$ python3 -q
>>> import numpy as np
>>> import numpy.linalg as la
>>> np.set_printoptions(precision=2, suppress=True, linewidth=160, sign=" ")
>>> A = np.load("sample18.npy")
>>> A
array([[ 1.,  0.,  0.,  0.],
       [-1., -2.,  0.,  0.],
       [ 0.,  0., -1., -2.],
       [ 0.,  0.,  0.,  3.]])
>>> # 2 groups of indices that never mix
>>> (A - A.T) / 2
array([[ 0. ,  0.5,  0. ,  0. ],
       [-0.5,  0. ,  0. ,  0. ],
       [ 0. ,  0. ,  0. , -1. ],
       [ 0. ,  0. ,  1. ,  0. ]])
>>> (A + A.T) / 2
array([[ 1. , -0.5,  0. ,  0. ],
       [-0.5, -2. ,  0. ,  0. ],
       [ 0. ,  0. , -1. , -1. ],
       [ 0. ,  0. , -1. ,  3. ]])
>>> np.sort(np.abs(la.eigvals(A)))
array([ 1.,  1.,  2.,  3.])
>>> vals, evecs = la.eig(A)
>>> vals
array([-2.,  1., -1.,  3.])
>>> A @ evecs[:, 0] - vals[0] * evecs[:, 0]
array([ 0.,  0.,  0.,  0.])
>>> np.sort(la.eigvals(la.inv(A)))
array([-1.  , -0.5 ,  0.33,  1.  ])
>>> np.sort(la.eigvals(A @ A))
array([ 1.,  1.,  4.,  9.])
>>> U, sv, vt = la.svd(A, full_matrices=False)
>>> print(np.round(U.T @ U, 2) + 0)
[[ 1.  0.  0.  0.]
 [ 0.  1.  0.  0.]
 [ 0.  0.  1.  0.]
 [ 0.  0.  0.  1.]]
>>> print(np.round(U.T @ A @ vt.T, 2) + 0)
[[ 3.65  0.    0.    0.  ]
 [ 0.    2.29  0.    0.  ]
 [ 0.    0.    0.87  0.  ]
 [ 0.    0.    0.    0.82]]
>>> np.cumsum(sv ** 2) / np.sum(sv ** 2)
array([ 0.67,  0.93,  0.97,  1.  ])
>>> sv
array([ 3.65,  2.29,  0.87,  0.82])
>>> np.allclose(U * sv @ vt, A)
True
>>> np.abs(vt[0])
array([ 0.  ,  0.  ,  0.16,  0.99])
>>> m1 = np.load("case9.npy")
>>> m1
array([[ 0.87,  0.  ,  0.5 ],
       [ 0.  ,  1.  ,  0.  ],
       [-0.5 ,  0.  ,  0.87]])
>>> np.poly(A)
array([ 1., -1., -7.,  1.,  6.])
>>> print(np.kron(np.eye(2, dtype=int), A))
[[ 1.  0.  0.  0.  0.  0.  0.  0.]
 [-1. -2.  0.  0. -0. -0.  0.  0.]
 [ 0.  0. -1. -2.  0.  0. -0. -0.]
 [ 0.  0.  0.  3.  0.  0.  0.  0.]
 [ 0.  0.  0.  0.  1.  0.  0.  0.]
 [-0. -0.  0.  0. -1. -2.  0.  0.]
 [ 0.  0. -0. -0.  0.  0. -1. -2.]
 [ 0.  0.  0.  0.  0.  0.  0.  3.]]
>>> la.eigvals(A)
array([-2.,  1., -1.,  3.])
>>> round(float(la.det(A[::-1])), 2)
6.0
>>> J = np.load("x.npy")
>>> J
array([[ 5.,  0.,  4.,  0.],
       [ 0.,  5.,  0.,  4.],
       [ 4.,  0.,  5.,  0.],
       [ 0.,  4.,  0.,  5.]])
>>> vals, evecs = la.eigh(J)
>>> evecs @ np.diag(vals) @ evecs.T
array([[ 5.,  0.,  4.,  0.],
       [ 0.,  5.,  0.,  4.],
       [ 4.,  0.,  5.,  0.],
       [ 0.,  4.,  0.,  5.]])
>>> la.eigvalsh(J + 2 * np.eye(4))
array([  3.,   3.,  11.,  11.])
>>> la.eigvalsh(J @ J)
array([  1.,   1.,  81.,  81.])
>>> la.svd(J, compute_uv=False)
array([ 9.,  9.,  1.,  1.])
>>> rng = np.random.default_rng(795)
>>> z = rng.integers(0, 3, 4)
>>> X = np.array([[2, 2, 2, 3], [2, 3, 1, 1], [1, 2, 3, 3], [3, 2, 2, 1]]) * (z[:, None] == z)
>>> X
array([[ 2,  0,  0,  0],
       [ 0,  3,  0,  0],
       [ 0,  0,  3,  3],
       [ 0,  0,  2,  1]])
>>> q = X.astype(float).copy()
>>> for j in range(4):
...     q[:, j] -= q[:, :j] @ (q[:, :j].T @ q[:, j])
...     q[:, j] /= la.norm(q[:, j])
... 
>>> q
array([[ 1.  ,  0.  ,  0.  ,  0.  ],
       [ 0.  ,  1.  ,  0.  ,  0.  ],
       [ 0.  ,  0.  ,  0.83,  0.55],
       [ 0.  ,  0.  ,  0.55, -0.83]])
>>> np.round(q.T @ X, 2) + 0
array([[ 2.  ,  0.  ,  0.  ,  0.  ],
       [ 0.  ,  3.  ,  0.  ,  0.  ],
       [ 0.  ,  0.  ,  3.61,  3.05],
       [ 0.  ,  0.  ,  0.  ,  0.83]])
